$ ipython --no-banner

In [1]: import numpy as np

In [2]: np.set_printoptions(precision=4, suppress=True, linewidth=120)

In [3]: sigma = 20 * 0.9 ** np.arange(7)

In [4]: rng = np.random.default_rng(946)

In [5]: W0 = rng.normal(size=(10, 7)) * rng.permutation(sigma)

In [6]: W0
Out[6]: 
array([[ -6.1972,  -4.1219,  -5.4364,  10.9402, -35.8779,   0.988 ,  -1.6963],
       [  4.3131, -14.7264,  11.3966,  13.7979, -44.4619,   6.5683,  19.0717],
       [ -9.5852,  13.9714,  13.1208,   8.2749, -14.1752,  10.8689,  -9.0949],
       [ -4.482 ,  -5.2968, -16.1689, -16.5834, -19.9763,  -5.4873,  12.8341],
       [-19.1518,  21.958 , -10.302 ,  13.7497,  13.0088, -17.6805, -11.677 ],
       [-14.988 , -17.058 ,   2.4617,  -3.494 ,  10.8508,   9.6958,  -9.6814],
       [ 12.0121,  -3.2535,   5.95  ,  14.7255,   6.2997,  -3.6915,  11.3717],
       [ 23.7159,   0.6392,  34.1539,   6.479 , -24.4216,  -9.0724,  -0.9662],
       [-14.6047,  -8.6413,  19.8631, -12.3832,   6.463 ,  -2.4996,   2.6071],
       [-22.2182,   8.3458,  -7.4666,   3.2925,  -4.0068,  -8.1589,  -2.6406]])

In [7]: x = np.array([-3, 1, -1, -2, 1, 0, 1])

In [8]: y = W0 @ x

In [9]: y
Out[9]: array([ -39.5486,  -92.0483,  -10.2137,   50.3427,   63.5481,   33.6019,  -57.0194, -143.0081,   49.1462,   69.2346])

In [10]: np.round(np.linalg.pinv(W0) @ W0, 4) + 0
Out[10]: 
array([[1., 0., 0., 0., 0., 0., 0.],
       [0., 1., 0., 0., 0., 0., 0.],
       [0., 0., 1., 0., 0., 0., 0.],
       [0., 0., 0., 1., 0., 0., 0.],
       [0., 0., 0., 0., 1., 0., 0.],
       [0., 0., 0., 0., 0., 1., 0.],
       [0., 0., 0., 0., 0., 0., 1.]])

In [11]: y = y + 0.05 * rng.normal(size=10)

In [12]: y
Out[12]: array([ -39.5468,  -92.0865,  -10.1742,   50.4416,   63.5283,   33.5753,  -57.0469, -143.0796,   49.103 ,   69.218 ])

In [13]: coef, *_ = np.linalg.lstsq(W0, y)

In [14]: [round(float(np.linalg.norm(np.linalg.solve(W0.T @ W0 + lam * np.eye(7), W0.T @ y))), 2) for lam in (0, 1, 10, 100)]
Out[14]: [4.13, 4.12, 4.08, 3.76]
